% python3 -q
>>> import numpy as np
>>> np.set_printoptions(precision=2, suppress=True, linewidth=200)
>>> W0 = np.load("block7.npy")
>>> print(W0)
[[0 4 0 4]
 [4 3 4 3]
 [0 4 0 4]
 [4 3 4 3]]
>>> print(np.linalg.lstsq(W0[:-1].T, W0[-1])[2])
2
>>> print(np.allclose(W0[:-1].T @ np.linalg.lstsq(W0[:-1].T, W0[-1])[0], W0[-1]))
True
>>> print(np.round(np.trace(np.linalg.pinv(W0) @ W0), 2))
2.0
>>> W = np.array([[-1, 3, 4], [4, 3, 4], [0, 2, -5], [-4, -1, 0]])
>>> c = np.array([2, 5, -3])
>>> hid = np.maximum(W0 @ W + c, 0)
>>> print((hid > 0).mean(axis=0))
[0.5 1.  1. ]
>>> print(np.linalg.matrix_rank(hid))
2
>>> C = np.array([[-4, 2, -5], [-2, 1, 3], [4, 3, -5]])
>>> print(hid @ C)
[[ 18  56 -36]
 [-42  46  68]
 [ 18  56 -36]
 [-42  46  68]]
>>> J = np.load("layer1.npy")
>>> print(J)
[[ 1.    0.03  0.01 -0.02]
 [ 0.03  0.29 -0.21  0.4 ]
 [ 0.01 -0.21  0.94  0.12]
 [-0.02  0.4   0.12  0.78]]
>>> evals, vecs = np.linalg.eigh(J)
>>> x0 = np.array([-1, -2, -1, -2])
>>> print(vecs * np.abs(evals) @ vecs.T)
[[ 1.    0.03  0.01 -0.02]
 [ 0.03  0.29 -0.21  0.4 ]
 [ 0.01 -0.21  0.94  0.12]
 [-0.02  0.4   0.12  0.78]]
>>> print(round(x0 @ J @ x0 / (x0 @ x0), 2), np.round(evals[0], 2), np.round(evals[-1], 2))
0.91 -0.0 1.0
>>> print(round(x0 @ J @ x0, 2))
9.09
>>> print(np.round(np.linalg.eigvalsh(J[1:, 1:]), 2) + 0)
[0. 1. 1.]
>>> print(round(np.abs(J).sum(axis=1).max(), 2), np.round(np.abs(evals).max(), 2))
1.31 1.0
>>> print(vecs * np.maximum(evals, 0) @ vecs.T)
[[ 1.    0.03  0.01 -0.02]
 [ 0.03  0.29 -0.21  0.4 ]
 [ 0.01 -0.21  0.94  0.12]
 [-0.02  0.4   0.12  0.78]]
>>> hat = np.triu(np.array([[-3, 2, 5, -3], [-3, -3, 4, -2], [0, -3, 3, -5], [4, -5, 5, -4]]), 1) + np.eye(4)
>>> B = hat @ J @ np.linalg.inv(hat)
>>> print(np.round(np.poly(B), 2) + 0)
[ 1. -3.  3. -1.  0.]
>>> print(np.round(np.trace(B), 2), round(float(np.trace(J)), 2))
3.0 3.0
>>> evals, vecs = np.linalg.eigh(J)
>>> print(evals.sum(), np.round(np.trace(J), 2))
3.0 3.0
>>> print(np.unique(evals.round(6) + 0, return_counts=True)[1])
[1 3]
>>> print(np.linalg.eigvalsh(J + -3 * np.eye(4)))
[-3. -2. -2. -2.]
>>> print((evals > 1e-8).sum(), (evals < -1e-8).sum())
3 0
>>> print(vecs @ np.diag(evals) @ vecs.T)
[[ 1.    0.03  0.01 -0.02]
 [ 0.03  0.29 -0.21  0.4 ]
 [ 0.01 -0.21  0.94  0.12]
 [-0.02  0.4   0.12  0.78]]
>>> print(np.round(vecs.T @ vecs, 2) + 0)
[[1. 0. 0. 0.]
 [0. 1. 0. 0.]
 [0. 0. 1. 0.]
 [0. 0. 0. 1.]]
>>> rng = np.random.default_rng(921081)
>>> B = J + rng.integers(-2, 3, (4, 3)) @ rng.integers(-2, 3, (3, 4))
>>> print(B)
[[ 3.   -4.97  5.01 -0.02]
 [ 2.03 -1.71  0.79  3.4 ]
 [ 0.01 -0.21  0.94  0.12]
 [-2.02 -1.6   2.12 -3.22]]
>>> print(np.linalg.matrix_rank(B - J, tol=1e-8))
3
>>> print(B - J)
[[ 2. -5.  5.  0.]
 [ 2. -2.  1.  3.]
 [ 0.  0.  0.  0.]
 [-2. -2.  2. -4.]]
>>> print(np.abs(B - J).sum(axis=1))
[12.  8.  0. 10.]
>>> B = J / np.linalg.norm(J, axis=1, keepdims=True)
>>> cov = B @ B.T
>>> print(np.argwhere(np.triu(np.abs(cov) > 0.95, 1)))
[]
>>> feats = np.load("dump.npy")
>>> print(feats)
[[-4 -6 -4]
 [-6 -8 -6]
 [ 4  2  4]
 [ 2  0  2]]
>>> print(np.linalg.lstsq(feats[:-1].T, feats[-1])[2])
2
>>> print(np.unique(feats.round(6), axis=0).shape)
(4, 3)
>>> print(np.allclose(feats[:-1].T @ np.linalg.lstsq(feats[:-1].T, feats[-1])[0], feats[-1]))
True
>>> B = feats / np.sqrt((feats ** 2).mean(axis=1, keepdims=True))
>>> print(np.linalg.matrix_rank(B) == np.linalg.matrix_rank(feats))
True
>>> print(np.linalg.matrix_rank(feats - feats.mean(axis=1, keepdims=True)))
1
>>> print(round(np.linalg.eigvalsh(W0).min(), 2))
-5.54
>>> print(np.all(np.linalg.eigvalsh(W0) > 0))
False
>>> x0 = np.array([3, 1, 8, 3])
>>> print(J @ J @ x0)
[ 3.05 -0.1   7.68  3.62]
>>> print(np.round(np.trace(J), 2))
3.0
>>> print(np.linalg.eigvalsh(2 * J - np.eye(4)))
[-1.  1.  1.  1.]
>>> E = np.array([[2, 1, -1, 4, -5], [1, 5, -2, 2, 1], [-4, 2, -3, -5, -5]])
>>> print(E)
[[ 2  1 -1  4 -5]
 [ 1  5 -2  2  1]
 [-4  2 -3 -5 -5]]
>>> x0 = np.array([-8, 7, 3, 6])
>>> print(J @ np.ones(4))
[1.02 0.51 0.86 1.28]
>>> print(np.linalg.norm(J @ x0) <= np.linalg.norm(J, 2) * np.linalg.norm(x0) + 1e-9)
True
>>> print((J @ x0).argmax())
3
>>> print(J @ np.eye(4)[1])
[ 0.03  0.29 -0.21  0.4 ]
>>> B = E[0, 0] * E[1:] - np.outer(E[1:, 0], E[0])
>>> print(B)
[[  0   9  -3   0   7]
 [  0   8 -10   6 -30]]
>>> print(np.flatnonzero(~B.round(6).any(axis=1)))
[]
>>> W = np.array([[-3, -1], [-2, -2], [0, -3], [1, 0], [-3, 0]])
>>> c = np.array([2, -2])
>>> hid = np.maximum(B @ W + c, 0)
>>> print((hid > 0).astype(int))
[[0 0]
 [1 1]]
>>> print(hid)
[[ 0  0]
 [82 12]]
>>> print(np.linalg.matrix_rank(hid))
1
>>> C = np.array([[-1, 2], [2, -1]])
>>> print(hid @ C)
[[  0   0]
 [-58 152]]
>>> print((hid @ C).round(6).argmax(axis=1))
[0 1]
>>> def softmax(z):
...     e = np.exp(z - z.max(axis=-1, keepdims=True))
...     return e / e.sum(axis=-1, keepdims=True)
... 
>>> print(np.round(softmax(hid[1] + 5), 2) + 0)
[1. 0.]
>>> print(np.round(softmax(hid[1]), 2) + 0)
[1. 0.]
>>> print(softmax(hid).sum(axis=1))
[1. 1.]
>>> att = hid @ hid.T / np.sqrt(2)
>>> print(softmax(att + np.triu(np.full(att.shape, -np.inf), 1)))
[[1. 0.]
 [0. 1.]]
>>> print(softmax(att))
[[0.5 0.5]
 [0.  1. ]]
>>> print(softmax(att)[1] @ hid)
[82. 12.]
>>> arr = np.loadtxt("out6.csv", delimiter=",")
>>> print(arr)
[[ 5.  0.  0.  0.  0.]
 [ 3. -1.  0.  0.  0.]
 [ 2.  5. -5.  0.  0.]
 [-5.  5. -3. -1.  0.]
 [ 5. -2. -2. -3. -5.]]
>>> B = np.array([[1, 3, 1], [0, 3, 3], [0, 5, 1], [1, 1, 1], [4, 1, 1]])
>>> print(np.linalg.matrix_rank(np.vstack([arr, B.T])))
5
>>> print(np.einsum("ij->j", arr))
[ 10.   7. -10.  -4.  -5.]
>>> B @ arr
Traceback (most recent call last):
  File "<python-input-90>", line 1, in <module>
    B @ arr
    ~~^~~~~
ValueError: matmul: Input operand 1 has a mismatch in its core dimension 0, with gufunc signature (n?,k),(k,m?)->(n?,m?) (size 5 is different from 3)
>>> print(np.einsum("ij,ij->i", arr, arr))
[25. 10. 54. 60. 67.]
>>> print(B.T @ arr.T)
[[  5.   3.   2.  -6. -18.]
 [ 15.   6.  -4. -16.  -9.]
 [  5.   0.  12.   6. -11.]]
>>> print(np.einsum("ik,kj->ij", arr, B))
[[  5.  15.   5.]
 [  3.   6.   0.]
 [  2.  -4.  12.]
 [ -6. -16.   6.]
 [-18.  -9. -11.]]
>>> Q, vecs = np.linalg.qr(arr[:, :2])[0], np.linalg.qr(arr[:, 2:])[0]
>>> sigma = np.linalg.svd(Q.T @ vecs, compute_uv=False)
>>> print(round(float(np.linalg.norm(Q @ Q.T - vecs @ vecs.T, 2)), 2))
1.0
>>> x0 = np.array([2, 0, 0, 2, 0])
>>> y = arr @ x0
>>> c, lr = np.zeros(5), 1 / np.linalg.norm(arr, 2) ** 2
>>> for i in range(200):
...     c -= lr * arr.T @ (arr @ c - y)
...     if i % 50 == 0: print(i, round(np.linalg.norm(arr @ c - y), 2))
... 
0 7.43
50 0.63
100 0.5
150 0.42
>>> print(round(np.linalg.cond(arr), 2))
36.54
>>> print(c)
[ 2.01 -0.25 -0.23  1.15  0.72]
>>> print(arr @ arr)
[[ 25.   0.   0.   0.   0.]
 [ 12.   1.   0.   0.   0.]
 [ 15. -30.  25.   0.   0.]
 [-11. -25.  18.   1.   0.]
 [  5. -13.  29.  18.  25.]]
>>> print(np.trace(arr))
-7.0
>>> print((arr - arr.T) / 2)
[[ 0.  -1.5 -1.   2.5 -2.5]
 [ 1.5  0.  -2.5 -2.5  1. ]
 [ 1.   2.5  0.   1.5  1. ]
 [-2.5  2.5 -1.5  0.   1.5]
 [ 2.5 -1.  -1.  -1.5  0. ]]
>>> print(np.allclose(arr, arr.T))
False
>>> print(np.sort(np.abs(np.linalg.eigvals(arr))))
[1. 1. 5. 5. 5.]
>>> print(round(float(np.abs(np.linalg.eigvals(arr)).max()), 2))
5.0
>>> print(np.allclose(arr @ arr.T, arr.T @ arr))
False
>>> print(round(float(np.linalg.det(arr)), 2))
125.0
>>> print(np.linalg.matrix_power(arr, 2))
[[ 25.   0.   0.   0.   0.]
 [ 12.   1.   0.   0.   0.]
 [ 15. -30.  25.   0.   0.]
 [-11. -25.  18.   1.   0.]
 [  5. -13.  29.  18.  25.]]
>>> idx = rng.integers(0, 3, 4)
>>> m1 = np.triu((idx[:, None] == idx) & (rng.random((4, 4)) < 0.8), 1).astype(int)
>>> m1 += m1.T
>>> print(m1)
[[0 0 0 1]
 [0 0 0 0]
 [0 0 0 0]
 [1 0 0 0]]
>>> print(m1 @ m1)
[[1 0 0 0]
 [0 0 0 0]
 [0 0 0 0]
 [0 0 0 1]]
>>> print(m1.sum(axis=0))
[1 0 0 1]
>>> low = np.diag(m1.sum(axis=1)) - m1
>>> print(low @ np.ones(4))
[0. 0. 0. 0.]
>>> print(np.linalg.eigvalsh(low))
[0. 0. 0. 2.]
>>> hat = np.triu(np.array([[-1, 2, 2, -1], [-3, 1, 0, 1], [-1, 0, 0, -3], [-2, 0, -1, 0]]), 1) + np.eye(4)
>>> B = hat @ W0 @ np.linalg.inv(hat)
>>> print(np.round(np.poly(B), 2) + 0)
[  1.  -6. -64.   0.   0.]
>>> idx = rng.permutation(4)
>>> print(idx)
[1 0 2 3]
>>> B = m1[idx][:, idx]
>>> print(np.diag(B))
[0 0 0 0]
>>> print(np.allclose(B, m1))
False
>>> print(np.abs(np.diag(np.linalg.qr(m1)[1])) > 1e-9)
[ True False False  True]
>>> print(round(float(np.trace(np.linalg.pinv(m1) @ m1)), 2))
2.0
>>> print(np.unique(m1.round(6), axis=0).shape)
(3, 4)
>>> print((m1 + m1.T) / 2)
[[0. 0. 0. 1.]
 [0. 0. 0. 0.]
 [0. 0. 0. 0.]
 [1. 0. 0. 0.]]
>>> print(np.trace(m1))
0
>>> print(np.round(np.linalg.det(m1), 2))
0.0
>>> print(np.allclose(m1, m1.T))
True
>>> print((m1 - m1.T) / 2)
[[0. 0. 0. 0.]
 [0. 0. 0. 0.]
 [0. 0. 0. 0.]
 [0. 0. 0. 0.]]
>>> print(m1 @ m1)
[[1 0 0 0]
 [0 0 0 0]
 [0 0 0 0]
 [0 0 0 1]]
>>> print(np.linalg.matrix_power(m1, 2))
[[1 0 0 0]
 [0 0 0 0]
 [0 0 0 0]
 [0 0 0 1]]
>>> print(np.allclose(m1 @ m1.T, m1.T @ m1))
True
